$ ipython --no-banner

In [1]: import numpy as np

In [2]: np.set_printoptions(precision=1, suppress=True, linewidth=200, floatmode="fixed")

In [3]: def rd(a):
   ...:     return np.round(a, 1) + 0
   ...: 

In [4]: M = np.array([[2, 1, 0, 0, 0, 0],
   ...:     [2, 0, 0, 0, 0, 0],
   ...:     [4, 2, 0, 0, 0, 0],
   ...:     [0, 0, 2, 1, 0, 0],
   ...:     [0, 0, 2, 0, 0, 0],
   ...:     [0, 0, 4, 2, 0, 0],
   ...:     [0, 0, 0, 0, 2, 1],
   ...:     [0, 0, 0, 0, 2, 0],
   ...:     [0, 0, 0, 0, 4, 2]])

In [5]: M
Out[5]: 
array([[2, 1, 0, 0, 0, 0],
       [2, 0, 0, 0, 0, 0],
       [4, 2, 0, 0, 0, 0],
       [0, 0, 2, 1, 0, 0],
       [0, 0, 2, 0, 0, 0],
       [0, 0, 4, 2, 0, 0],
       [0, 0, 0, 0, 2, 1],
       [0, 0, 0, 0, 2, 0],
       [0, 0, 0, 0, 4, 2]])

In [6]: rng = np.random.default_rng(936)

In [7]: A2 = M + rng.integers(-2, 3, (9, 3)) @ rng.integers(-2, 3, (3, 6))

In [8]: A2
Out[8]: 
array([[  0,  -2,  -3,   6,   1,   8],
       [  1,   1,   8,  -8,  -4,  -6],
       [  4,   3,  -1,  -2,   3,  -4],
       [  1,   1,   0,   1,   2,  -2],
       [  3,   4,   3,  -6,   1, -10],
       [ -2,  -4,   2,  10,  -2,  12],
       [  2,   1,  -3,   2,   3,   1],
       [  2,   0,  -2,   4,   0,   4],
       [ -3,  -4,  -1,   6,   3,  12]])

In [9]: np.abs(A2 - M).sum(axis=1)
Out[9]: array([23, 28, 11,  8, 25, 30,  9, 14, 25])

In [10]: rd(np.linalg.svd(A2 - M, compute_uv=False))
Out[10]: array([28.8, 11.0,  4.9,  0.0,  0.0,  0.0])

In [11]: np.linalg.matrix_rank(A2 - M, tol=1e-8)
Out[11]: np.int64(3)

In [12]: P = M @ np.linalg.solve(M.T @ M, M.T)

In [13]: rd(np.trace(P))
Out[13]: np.float64(6.0)

In [14]: A2 = M / np.sqrt((M ** 2).mean(axis=1, keepdims=True))

In [15]: rd(M - M.mean(axis=1, keepdims=True))
Out[15]: 
array([[ 1.5,  0.5, -0.5, -0.5, -0.5, -0.5],
       [ 1.7, -0.3, -0.3, -0.3, -0.3, -0.3],
       [ 3.0,  1.0, -1.0, -1.0, -1.0, -1.0],
       [-0.5, -0.5,  1.5,  0.5, -0.5, -0.5],
       [-0.3, -0.3,  1.7, -0.3, -0.3, -0.3],
       [-1.0, -1.0,  3.0,  1.0, -1.0, -1.0],
       [-0.5, -0.5, -0.5, -0.5,  1.5,  0.5],
       [-0.3, -0.3, -0.3, -0.3,  1.7, -0.3],
       [-1.0, -1.0, -1.0, -1.0,  3.0,  1.0]])

In [16]: np.linalg.matrix_rank(M - M.mean(axis=1, keepdims=True))
Out[16]: np.int64(5)

In [17]: rd(np.linalg.norm(A2, axis=1))
Out[17]: array([2.4, 2.4, 2.4, 2.4, 2.4, 2.4, 2.4, 2.4, 2.4])

In [18]: np.linalg.matrix_rank(A2) == np.linalg.matrix_rank(M)
Out[18]: np.True_

In [19]: A2 = np.c_[M[:, :2] @ np.array([[-3, 1], [-3, -2]]), np.array([1, 2, 1, 0, 0, -2, -2, 2, -3])]

In [20]: A2
Out[20]: 
array([[ -9,   0,   1],
       [ -6,   2,   2],
       [-18,   0,   1],
       [  0,   0,   0],
       [  0,   0,   0],
       [  0,   0,  -2],
       [  0,   0,  -2],
       [  0,   0,   2],
       [  0,   0,  -3]])

In [21]: np.linalg.matrix_rank(A2)
Out[21]: np.int64(3)

In [22]: rd(np.linalg.lstsq(M, A2[:, 0])[0])
Out[22]: array([-3.0, -3.0,  0.0,  0.0,  0.0,  0.0])

In [23]: rd(np.linalg.norm(A2 - M @ np.linalg.lstsq(M, A2)[0], axis=0))
Out[23]: array([0.0, 0.0, 1.1])

In [24]: rd(np.linalg.norm(np.linalg.qr(M)[0].T @ A2, axis=0) ** 2 / ((A2 ** 2).sum(axis=0) + 1e-12))
Out[24]: array([1.0, 1.0, 1.0])

In [25]: q, R = np.linalg.qr(M)

In [26]: rd(R)
Out[26]: 
array([[-4.9, -2.0,  0.0,  0.0,  0.0,  0.0],
       [ 0.0,  0.9,  0.0,  0.0,  0.0,  0.0],
       [ 0.0,  0.0, -4.9, -2.0,  0.0,  0.0],
       [ 0.0,  0.0,  0.0, -0.9,  0.0,  0.0],
       [ 0.0,  0.0,  0.0,  0.0, -4.9, -2.0],
       [ 0.0,  0.0,  0.0,  0.0,  0.0, -0.9]])

In [27]: np.allclose(R.T @ R, M.T @ M)
Out[27]: True

In [28]: np.trace(q @ q.T)
Out[28]: np.float64(6.0)

In [29]: rd(np.abs(np.diag(R)))
Out[29]: array([4.9, 0.9, 4.9, 0.9, 4.9, 0.9])

In [30]: rd(abs(R[0, 0])), rd(np.linalg.norm(M[:, 0]))
Out[30]: (np.float64(4.9), np.float64(4.9))

In [31]: rd(q)
Out[31]: 
array([[-0.4,  0.2,  0.0,  0.0,  0.0,  0.0],
       [-0.4, -0.9,  0.0,  0.0,  0.0,  0.0],
       [-0.8,  0.4,  0.0,  0.0,  0.0,  0.0],
       [ 0.0,  0.0, -0.4, -0.2,  0.0,  0.0],
       [ 0.0,  0.0, -0.4,  0.9,  0.0,  0.0],
       [ 0.0,  0.0, -0.8, -0.4,  0.0,  0.0],
       [ 0.0,  0.0,  0.0,  0.0, -0.4, -0.2],
       [ 0.0,  0.0,  0.0,  0.0, -0.4,  0.9],
       [ 0.0,  0.0,  0.0,  0.0, -0.8, -0.4]])

In [32]: feats = np.loadtxt("w.csv", delimiter=",")

In [33]: feats
Out[33]: 
array([[1.0, 0.0, 0.0, 1.0, 2.0, 3.0, 1.0, 0.0, 0.0, 0.0, 0.0, 3.0],
       [0.0, 2.0, 3.0, 0.0, 0.0, 0.0, 0.0, 1.0, 3.0, 2.0, 1.0, 0.0],
       [0.0, 0.0, 0.0, 0.0, 0.0, 0.0, 0.0, 0.0, 0.0, 0.0, 0.0, 0.0],
       [3.0, 0.0, 0.0, 1.0, 1.0, 1.0, 0.0, 0.0, 0.0, 0.0, 0.0, 0.0],
       [0.0, 0.0, 0.0, 1.0, 2.0, 0.0, 0.0, 0.0, 0.0, 0.0, 0.0, 2.0],
       [0.0, 0.0, 0.0, 0.0, 2.0, 1.0, 3.0, 0.0, 0.0, 0.0, 0.0, 0.0],
       [0.0, 0.0, 0.0, 0.0, 1.0, 3.0, 3.0, 0.0, 0.0, 0.0, 0.0, 3.0],
       [0.0, 0.0, 3.0, 0.0, 0.0, 0.0, 0.0, 3.0, 3.0, 0.0, 1.0, 0.0],
       [0.0, 0.0, 1.0, 0.0, 0.0, 0.0, 0.0, 0.0, 0.0, 3.0, 3.0, 0.0],
       [0.0, 0.0, 3.0, 0.0, 0.0, 0.0, 0.0, 0.0, 0.0, 1.0, 3.0, 0.0],
       [0.0, 1.0, 0.0, 0.0, 0.0, 0.0, 0.0, 0.0, 3.0, 0.0, 3.0, 0.0],
       [3.0, 0.0, 0.0, 0.0, 0.0, 1.0, 3.0, 0.0, 0.0, 0.0, 0.0, 1.0]])

In [34]: np.allclose(feats @ feats.T, feats.T @ feats)
Out[34]: False

In [35]: (feats + feats.T) / 2
Out[35]: 
array([[1.0, 0.0, 0.0, 2.0, 1.0, 1.5, 0.5, 0.0, 0.0, 0.0, 0.0, 3.0],
       [0.0, 2.0, 1.5, 0.0, 0.0, 0.0, 0.0, 0.5, 1.5, 1.0, 1.0, 0.0],
       [0.0, 1.5, 0.0, 0.0, 0.0, 0.0, 0.0, 1.5, 0.5, 1.5, 0.0, 0.0],
       [2.0, 0.0, 0.0, 1.0, 1.0, 0.5, 0.0, 0.0, 0.0, 0.0, 0.0, 0.0],
       [1.0, 0.0, 0.0, 1.0, 2.0, 1.0, 0.5, 0.0, 0.0, 0.0, 0.0, 1.0],
       [1.5, 0.0, 0.0, 0.5, 1.0, 1.0, 3.0, 0.0, 0.0, 0.0, 0.0, 0.5],
       [0.5, 0.0, 0.0, 0.0, 0.5, 3.0, 3.0, 0.0, 0.0, 0.0, 0.0, 3.0],
       [0.0, 0.5, 1.5, 0.0, 0.0, 0.0, 0.0, 3.0, 1.5, 0.0, 0.5, 0.0],
       [0.0, 1.5, 0.5, 0.0, 0.0, 0.0, 0.0, 1.5, 0.0, 1.5, 3.0, 0.0],
       [0.0, 1.0, 1.5, 0.0, 0.0, 0.0, 0.0, 0.0, 1.5, 1.0, 1.5, 0.0],
       [0.0, 1.0, 0.0, 0.0, 0.0, 0.0, 0.0, 0.5, 3.0, 1.5, 3.0, 0.0],
       [3.0, 0.0, 0.0, 0.0, 1.0, 0.5, 3.0, 0.0, 0.0, 0.0, 0.0, 1.0]])

In [36]: rd(np.sort(np.abs(np.linalg.eigvals(feats))))
Out[36]: array([0.0, 0.1, 1.3, 1.7, 1.7, 1.9, 1.9, 2.4, 3.1, 3.3, 6.4, 7.9])

In [37]: feats @ feats
Out[37]: 
array([[13.0,  0.0,  0.0,  4.0, 14.0, 13.0, 22.0,  0.0,  0.0,  0.0,  0.0, 13.0],
       [ 0.0,  5.0, 18.0,  0.0,  0.0,  0.0,  0.0,  5.0, 12.0, 15.0, 21.0,  0.0],
       [ 0.0,  0.0,  0.0,  0.0,  0.0,  0.0,  0.0,  0.0,  0.0,  0.0,  0.0,  0.0],
       [ 6.0,  0.0,  0.0,  5.0, 11.0, 11.0,  6.0,  0.0,  0.0,  0.0,  0.0, 11.0],
       [ 9.0,  0.0,  0.0,  3.0,  5.0,  3.0,  6.0,  0.0,  0.0,  0.0,  0.0,  6.0],
       [ 0.0,  0.0,  0.0,  2.0,  9.0, 10.0, 12.0,  0.0,  0.0,  0.0,  0.0, 13.0],
       [ 9.0,  0.0,  0.0,  1.0, 11.0, 15.0, 27.0,  0.0,  0.0,  0.0,  0.0, 14.0],
       [ 0.0,  1.0, 12.0,  0.0,  0.0,  0.0,  0.0,  9.0, 12.0,  9.0, 15.0,  0.0],
       [ 0.0,  3.0,  9.0,  0.0,  0.0,  0.0,  0.0,  0.0,  9.0,  3.0, 18.0,  0.0],
       [ 0.0,  3.0,  3.0,  0.0,  0.0,  0.0,  0.0,  0.0,  9.0,  1.0, 12.0,  0.0],
       [ 0.0,  5.0,  6.0,  0.0,  0.0,  0.0,  0.0,  1.0, 12.0, 11.0, 19.0,  0.0],
       [ 6.0,  0.0,  0.0,  3.0, 11.0, 20.0, 18.0,  0.0,  0.0,  0.0,  0.0, 19.0]])

In [38]: rd(np.abs(np.linalg.eigvals(feats)).max())
Out[38]: np.float64(7.9)
